% python3 -q
>>> import numpy as np
>>> import numpy.linalg as la
>>> np.set_printoptions(suppress=True, linewidth=200)
>>> def rnd(a):
...     return np.round(a, 4) + 0
... 
>>> F = np.loadtxt("m.csv", delimiter=",")
>>> F
array([[-0.2913, -0.1194, -0.0798],
       [-0.8741, -0.493 , -0.3452],
       [-0.991 , -0.7932, -0.6169],
       [-0.8741, -0.493 , -0.3452],
       [-0.7818, -0.3969, -0.2729],
       [ 0.4219,  0.1781,  0.1194],
       [-0.9879, -0.7699, -0.5915],
       [-0.2913, -0.1194, -0.0798],
       [-0.9603, -0.6527, -0.4777],
       [ 0.9289,  0.5784,  0.4136],
       [-0.7818, -0.3969, -0.2729],
       [-0.7818, -0.3969, -0.2729],
       [-0.8337, -0.4462, -0.3095],
       [ 0.998 ,  0.881 ,  0.7259],
       [ 0.537 ,  0.2355,  0.1586],
       [-0.9468, -0.6169, -0.4462],
       [ 0.537 ,  0.2355,  0.1586],
       [ 0.8741,  0.493 ,  0.3452],
       [-0.1489, -0.0599, -0.04  ],
       [-0.9051, -0.537 , -0.3799],
       [-0.9289, -0.5784, -0.4136],
       [ 0.9468,  0.6169,  0.4462],
       [ 0.537 ,  0.2355,  0.1586],
       [-0.8741, -0.493 , -0.3452],
       [ 0.9837,  0.7443,  0.5649],
       [ 0.1489,  0.0599,  0.04  ]])
>>> B = np.c_[F[:, :2] @ np.array([[-3, 1], [-1, 1]]), np.array([7, 2, 7, 2, 7, 0, -6, 8, -8, 8, -1, 6, 7, 7, 6, 0, -7, -1, -3, 7, -1, 2, 9, 8, 3, -2])]
>>> rnd(B)
array([[ 0.9933, -0.4107,  7.    ],
       [ 3.1153, -1.3671,  2.    ],
       [ 3.7662, -1.7842,  7.    ],
       [ 3.1153, -1.3671,  2.    ],
       [ 2.7423, -1.1787,  7.    ],
       [-1.4438,  0.6   ,  0.    ],
       [ 3.7336, -1.7578, -6.    ],
       [ 0.9933, -0.4107,  8.    ],
       [ 3.5336, -1.613 , -8.    ],
       [-3.3651,  1.5073,  8.    ],
       [ 2.7423, -1.1787, -1.    ],
       [ 2.7423, -1.1787,  6.    ],
       [ 2.9473, -1.2799,  7.    ],
       [-3.875 ,  1.879 ,  7.    ],
       [-1.8465,  0.7725,  6.    ],
       [ 3.4573, -1.5637,  0.    ],
       [-1.8465,  0.7725, -7.    ],
       [-3.1153,  1.3671, -1.    ],
       [ 0.5066, -0.2088, -3.    ],
       [ 3.2523, -1.4421,  7.    ],
       [ 3.3651, -1.5073, -1.    ],
       [-3.4573,  1.5637,  2.    ],
       [-1.8465,  0.7725,  9.    ],
       [ 3.1153, -1.3671,  8.    ],
       [-3.6954,  1.728 ,  3.    ],
       [-0.5066,  0.2088, -2.    ]])
>>> rnd(la.norm(B - F @ la.lstsq(F, B)[0], axis=0))
array([ 0.    ,  0.    , 26.7336])
>>> la.matrix_rank(np.c_[F, B])
np.int64(4)
>>> rnd(la.lstsq(F, B[:, 0])[0])
array([-3., -1.,  0.])
>>> rnd(la.norm(la.qr(F)[0].T @ B, axis=0) ** 2 / ((B ** 2).sum(axis=0) + 1e-12))
array([1.    , 1.    , 0.1337])
